$ ipython --no-banner

In [1]: import numpy as np

In [2]: from numpy import linalg as LA

In [3]: np.set_printoptions(suppress=True, linewidth=100)

In [4]: M2 = np.array([[-3, -3, 3, 0, -1, 0, -2],
   ...:     [2, -3, 2, 3, 0, 2, 0],
   ...:     [2, -3, 1, 2, 2, -3, -2],
   ...:     [1, -1, -3, 1, 0, 0, 0],
   ...:     [-1, -2, -1, 3, -2, 1, 3],
   ...:     [3, 1, 1, -3, 0, 2, 1],
   ...:     [-2, 1, 0, -1, -3, 0, -2]])

In [5]: M2[-1] = M2[0]

In [6]: m1 = M2 + 0.05 * np.eye(7)

In [7]: m1
Out[7]: 
array([[-2.95, -3.  ,  3.  ,  0.  , -1.  ,  0.  , -2.  ],
       [ 2.  , -2.95,  2.  ,  3.  ,  0.  ,  2.  ,  0.  ],
       [ 2.  , -3.  ,  1.05,  2.  ,  2.  , -3.  , -2.  ],
       [ 1.  , -1.  , -3.  ,  1.05,  0.  ,  0.  ,  0.  ],
       [-1.  , -2.  , -1.  ,  3.  , -1.95,  1.  ,  3.  ],
       [ 3.  ,  1.  ,  1.  , -3.  ,  0.  ,  2.05,  1.  ],
       [-3.  , -3.  ,  3.  ,  0.  , -1.  ,  0.  , -1.95]])

In [8]: W1 = np.array([[0, -2, -3, 1, -3],
   ...:     [-3, -1, 0, -1, -2],
   ...:     [1, 0, -2, -1, -1],
   ...:     [2, -1, -1, 1, 1],
   ...:     [2, -1, 3, -3, -2],
   ...:     [-1, -3, -2, 2, -1],
   ...:     [1, -1, 2, -2, -2]])

In [9]: coef = np.array([-2, 0, 1, -2, 1])

In [10]: hid = np.maximum(m1 @ W1 + coef, 0)

In [11]: (hid > 0).astype(int)
Out[11]: 
array([[1, 1, 0, 1, 1],
       [1, 0, 0, 1, 0],
       [1, 1, 0, 0, 1],
       [1, 0, 1, 1, 1],
       [1, 0, 1, 1, 1],
       [0, 0, 0, 0, 0],
       [1, 1, 0, 1, 1]])

In [12]: LA.matrix_rank(hid)
Out[12]: np.int64(5)

In [13]: cent = np.array([[3, 1, 0], [0, 1, 4], [4, 5, 5], [1, 0, 1], [0, 2, 0]])

In [14]: (hid @ cent).round(6).argmax(axis=1)
Out[14]: array([1, 0, 0, 1, 0, 0, 1])

In [15]: rng = np.random.default_rng(51532)

In [16]: idx = rng.permutation(7)

In [17]: M2 = m1[:, idx] * rng.choice([-1, 1], 7)

In [18]: M2
Out[18]: 
array([[ 0.  , -0.  ,  3.  , -2.95, -2.  , -3.  ,  1.  ],
       [ 3.  , -2.  ,  2.95,  2.  ,  0.  , -2.  , -0.  ],
       [ 2.  ,  3.  ,  3.  ,  2.  , -2.  , -1.05, -2.  ],
       [ 1.05, -0.  ,  1.  ,  1.  ,  0.  ,  3.  , -0.  ],
       [ 3.  , -1.  ,  2.  , -1.  ,  3.  ,  1.  ,  1.95],
       [-3.  , -2.05, -1.  ,  3.  ,  1.  , -1.  , -0.  ],
       [ 0.  , -0.  ,  3.  , -3.  , -1.95, -3.  ,  1.  ]])

In [19]: U, _, Vt = LA.svd(m1.T @ M2)

In [20]: np.round(LA.lstsq(m1, M2)[0], 2) + 0
Out[20]: 
array([[ 0.,  0.,  0.,  1.,  0.,  0.,  0.],
       [ 0.,  0., -1.,  0.,  0.,  0.,  0.],
       [ 0.,  0.,  0.,  0.,  0., -1.,  0.],
       [ 1.,  0.,  0.,  0.,  0.,  0.,  0.],
       [ 0.,  0.,  0.,  0.,  0.,  0., -1.],
       [ 0., -1.,  0.,  0.,  0.,  0.,  0.],
       [ 0.,  0.,  0.,  0.,  1.,  0.,  0.]])

In [21]: idx
Out[21]: array([3, 5, 1, 0, 6, 2, 4])

In [22]: np.round(U @ Vt, 2) + 0
Out[22]: 
array([[ 0.,  0.,  0.,  1.,  0.,  0.,  0.],
       [ 0.,  0., -1.,  0.,  0.,  0.,  0.],
       [ 0.,  0.,  0.,  0.,  0., -1.,  0.],
       [ 1.,  0.,  0.,  0.,  0.,  0.,  0.],
       [ 0.,  0.,  0.,  0.,  0.,  0., -1.],
       [ 0., -1.,  0.,  0.,  0.,  0.,  0.],
       [ 0.,  0.,  0.,  0.,  1.,  0.,  0.]])

In [23]: F = np.array([[0, 2, 3, -1], [0, 0, 1, -1], [0, 0, 0, 2], [0, 0, 0, 0]])

In [24]: F
Out[24]: 
array([[ 0,  2,  3, -1],
       [ 0,  0,  1, -1],
       [ 0,  0,  0,  2],
       [ 0,  0,  0,  0]])

In [25]: rk = LA.matrix_rank(F)

In [26]: rk
Out[26]: np.int64(3)

In [27]: null = LA.svd(F)[2][rk:].T

In [28]: [int(LA.matrix_rank(F[:, :j + 1])) for j in range(4)]
Out[28]: [0, 1, 2, 3]

In [29]: LA.matrix_rank(F.T @ F), LA.matrix_rank(F @ F.T)
Out[29]: (np.int64(3), np.int64(3))

In [30]: [int(LA.matrix_rank(np.delete(F, i, axis=0))) for i in range(4)]
Out[30]: [2, 2, 2, 3]

In [31]: null @ null.T
Out[31]: 
array([[1., 0., 0., 0.],
       [0., 0., 0., 0.],
       [0., 0., 0., 0.],
       [0., 0., 0., 0.]])

In [32]: LA.matrix_power(F - np.diag(np.diag(F)), 4)
Out[32]: 
array([[0, 0, 0, 0],
       [0, 0, 0, 0],
       [0, 0, 0, 0],
       [0, 0, 0, 0]])

In [33]: LA.matrix_rank(F - F[0, 0] * np.eye(4))
Out[33]: np.int64(3)

In [34]: F @ F
Out[34]: 
array([[0, 0, 2, 4],
       [0, 0, 0, 2],
       [0, 0, 0, 0],
       [0, 0, 0, 0]])

In [35]: np.round(np.sort(LA.eigvals(F)), 2)
Out[35]: array([0., 0., 0., 0.])

In [36]: blk = np.stack([F, 4 * F, F[::-1]])

In [37]: LA.matrix_rank(blk)
Out[37]: array([3, 3, 3])

In [38]: np.einsum("bij,cij->bc", blk, blk)
Out[38]: 
array([[ 20,  80,  -4],
       [ 80, 320, -16],
       [ -4, -16,  20]])

In [39]: blk.shape
Out[39]: (3, 4, 4)

In [40]: arr = np.array([[8, -12, 2, 14, 6], [4, 13, -10, -2, -6], [-4, 6, -1, -7, -3]])

In [41]: U, s, Vt = LA.svd(arr)

In [42]: s.round(2) + 0
Out[42]: array([26.45, 13.44,  0.  ])

In [43]: np.argmax(s[:-1] / (s[1:] + 1e-6)) + 1
Out[43]: np.int64(2)

In [44]: M2 = U[:, :2] @ np.diag(s[:2]) @ Vt[:2]

In [45]: np.round(LA.norm(arr - M2, 2), 2), round(s[2], 2)
Out[45]: (np.float64(0.0), np.float64(0.0))

In [46]: np.round(LA.norm(arr - M2) / LA.norm(arr), 2)
Out[46]: np.float64(0.0)

In [47]: LA.matrix_rank(arr, rtol=0.05)
Out[47]: np.int64(2)

In [48]: np.round(np.abs(arr - M2).max(), 2)
Out[48]: np.float64(0.0)

In [49]: W0 = rng.normal(size=(18, 4)) + 10 * np.array([2, -4, -2, -4])

In [50]: W0.round(2)
Out[50]: 
array([[ 18.68, -39.05, -20.53, -39.84],
       [ 19.16, -40.64, -19.96, -40.25],
       [ 18.95, -40.52, -20.25, -39.33],
       [ 21.11, -40.23, -19.25, -39.33],
       [ 20.54, -40.62, -19.17, -42.52],
       [ 20.13, -40.48, -19.62, -40.58],
       [ 21.39, -40.22, -19.51, -39.63],
       [ 20.58, -41.  , -22.3 , -40.42],
       [ 21.  , -41.37, -20.94, -38.92],
       [ 21.43, -40.5 , -18.21, -39.86],
       [ 19.47, -39.02, -21.03, -40.31],
       [ 21.34, -39.81, -19.01, -39.05],
       [ 18.97, -40.39, -21.67, -39.97],
       [ 19.34, -39.64, -20.51, -40.34],
       [ 20.57, -41.4 , -19.65, -38.54],
       [ 19.37, -39.14, -20.48, -39.1 ],
       [ 20.63, -39.5 , -20.19, -40.89],
       [ 19.39, -39.92, -19.72, -38.68]])

In [51]: cen = W0 - W0.mean(axis=0)

In [52]: evecs = LA.svd(cen)[2][:1]

In [53]: M2 = cen - cen @ evecs.T @ evecs

In [54]: np.round(M2.std(axis=0), 2)
Out[54]: array([0.46, 0.66, 0.53, 0.92])

In [55]: np.round((cen @ evecs.T).std(axis=0), 2)
Out[55]: array([1.17])

In [56]: np.round(np.cov(cen @ evecs.T, rowvar=False), 2)
Out[56]: np.float64(1.44)

In [57]: LA.norm(M2, axis=1).round(6).argmax()
Out[57]: np.int64(4)

In [58]: np.round(LA.norm(M2) / LA.norm(cen), 2)
Out[58]: np.float64(0.75)

In [59]: J = np.load("mat.npy")

In [60]: J
Out[60]: 
array([[  4,   5,   1,  -2],
       [  3,   1,   4,  -8],
       [  4,   5,   3,  -6],
       [  3,   3,   5, -10],
       [  2,   1,   4,  -8],
       [  2,   0,   0,   0],
       [  3,   5,   0,   0]])

In [61]: U, s, Vt = LA.svd(J)

In [62]: np.argmax(s[:-1] / (s[1:] + 1e-6)) + 1
Out[62]: np.int64(3)

In [63]: M2 = U[:, :3] @ np.diag(s[:3]) @ Vt[:3]

In [64]: np.round(np.abs(J - M2).max(), 2)
Out[64]: np.float64(0.0)

In [65]: np.round(LA.norm(J - M2, 2), 2), np.round(s[3], 2)
Out[65]: (np.float64(0.0), np.float64(0.0))

In [66]: M2.round(2) + 0
Out[66]: 
array([[  4.,   5.,   1.,  -2.],
       [  3.,   1.,   4.,  -8.],
       [  4.,   5.,   3.,  -6.],
       [  3.,   3.,   5., -10.],
       [  2.,   1.,   4.,  -8.],
       [  2.,   0.,   0.,   0.],
       [  3.,   5.,   0.,   0.]])

In [67]: M2 = J[0, 0] * J[1:] - np.outer(J[1:, 0], J[0])

In [68]: M2
Out[68]: 
array([[  0, -11,  13, -26],
       [  0,   0,   8, -16],
       [  0,  -3,  17, -34],
       [  0,  -6,  14, -28],
       [  0, -10,  -2,   4],
       [  0,   5,  -3,   6]])

In [69]: J[:, 0] / J[0, 0]
Out[69]: array([1.  , 0.75, 1.  , 0.75, 0.5 , 0.5 , 0.75])

In [70]: LA.matrix_rank(M2), LA.matrix_rank(J)
Out[70]: (np.int64(2), np.int64(3))

In [71]: np.flatnonzero(~M2.round(6).any(axis=1))
Out[71]: array([], dtype=int64)

In [72]: M2 = J / LA.norm(J, axis=1)
---------------------------------------------------------------------------
ValueError                                Traceback (most recent call last)
Cell In[72], line 1
----> 1 M2 = J / LA.norm(J, axis=1)

ValueError: operands could not be broadcast together with shapes (7,4) (7,) 

In [73]: M2 = J / LA.norm(J, axis=1, keepdims=True)

In [74]: cov = M2 @ M2.T

In [75]: np.round(LA.norm(M2, axis=1), 2)
Out[75]: array([1., 1., 1., 1., 1., 1., 1.])

In [76]: (cov - 2 * np.eye(7)).round(6).argmax(axis=1)
Out[76]: array([6, 4, 3, 4, 1, 0, 0])

In [77]: round(float(np.degrees(np.arccos(np.clip(cov[6, 5], -1, 1)))), 2)
Out[77]: 59.04

In [78]: np.argwhere(np.triu(np.abs(cov) > 0.95, 1))
Out[78]: 
array([[1, 3],
       [1, 4],
       [3, 4]])

In [79]: feats = np.loadtxt("data.csv", delimiter=",")

In [80]: feats.round(2)
Out[80]: 
array([[ 1.31, -2.22,  0.48, -0.94,  0.01,  1.12],
       [ 1.01,  1.34, -0.3 , -0.42,  2.11,  1.21],
       [ 0.4 ,  0.08,  0.81,  2.46, -0.44,  1.39],
       [-1.41, -0.05, -1.64, -0.44, -0.71,  1.91],
       [ 0.2 , -1.25, -1.93,  1.3 ,  1.15, -0.81],
       [ 2.02,  0.85, -1.28, -0.11, -1.59, -0.2 ]])

In [81]: M2 = feats + rng.integers(-2, 3, (6, 1)) @ rng.integers(-2, 3, (1, 6))

In [82]: M2.round(2)
Out[82]: 
array([[-2.69, -0.22, -3.52, -2.94,  0.01,  1.12],
       [ 1.01,  1.34, -0.3 , -0.42,  2.11,  1.21],
       [-1.6 ,  1.08, -1.19,  1.46, -0.44,  1.39],
       [-3.41,  0.95, -3.64, -1.44, -0.71,  1.91],
       [ 0.2 , -1.25, -1.93,  1.3 ,  1.15, -0.81],
       [ 0.02,  1.85, -3.28, -1.11, -1.59, -0.2 ]])

In [83]: M2 - feats
Out[83]: 
array([[-4.,  2., -4., -2.,  0.,  0.],
       [ 0.,  0.,  0.,  0.,  0.,  0.],
       [-2.,  1., -2., -1.,  0.,  0.],
       [-2.,  1., -2., -1.,  0.,  0.],
       [ 0.,  0.,  0.,  0.,  0.,  0.],
       [-2.,  1., -2., -1.,  0.,  0.]])

In [84]: np.round(LA.det(M2), 2)
Out[84]: np.float64(-34.36)

In [85]: np.allclose(M2 @ M2.T, M2.T @ M2)
Out[85]: False

In [86]: vec = np.array([2, -2, 2, 2, 1, -2])

In [87]: rhs = feats @ vec

In [88]: rhs.round(2)
Out[88]: array([  3.92,  -2.4 ,   3.96, -11.4 ,   4.43,  -1.63])

In [89]: np.round(LA.solve(feats, -1 * rhs), 2)
Out[89]: array([-2.,  2., -2., -2., -1.,  2.])

In [90]: M2 = feats / np.sqrt((feats ** 2).mean(axis=1, keepdims=True))

In [91]: np.round(LA.norm(M2, axis=1), 2)
Out[91]: array([2.45, 2.45, 2.45, 2.45, 2.45, 2.45])

In [92]: LA.matrix_rank(feats - feats.mean(axis=1, keepdims=True))
Out[92]: np.int64(5)

In [93]: round(LA.norm(J, 2) / LA.norm(J), 2)
Out[93]: np.float64(0.92)

In [94]: LA.matrix_rank(J, rtol=0.1)
Out[94]: np.int64(2)

In [95]: LA.cond(J) > 100
Out[95]: np.True_

In [96]: X = np.load("arr.npy")

In [97]: X
Out[97]: 
array([[-1, -2,  0,  0],
       [ 3, -3,  0,  0],
       [ 0,  0, -1, -2],
       [ 0,  0,  3, -3]])

In [98]: M2 = LA.invert(X)
---------------------------------------------------------------------------
AttributeError                            Traceback (most recent call last)
Cell In[98], line 1
----> 1 M2 = LA.invert(X)

AttributeError: module 'numpy.linalg' has no attribute 'invert'

In [99]: M2 = LA.inv(X)

In [100]: round(LA.cond(X), 2)
Out[100]: np.float64(2.07)

In [101]: np.allclose(M2, X.T)
Out[101]: False

In [102]: np.round(LA.det(X) * M2, 2)
Out[102]: 
array([[-27.,  18.,   0.,   0.],
       [-27.,  -9.,  -0.,  -0.],
       [  0.,   0., -27.,  18.],
       [ -0.,  -0., -27.,  -9.]])

In [103]: (np.abs(M2) > 1e-9).astype(int)
Out[103]: 
array([[1, 1, 0, 0],
       [1, 1, 0, 0],
       [0, 0, 1, 1],
       [0, 0, 1, 1]])

In [104]: round(LA.slogdet(X)[0], 2)
Out[104]: np.float64(1.0)
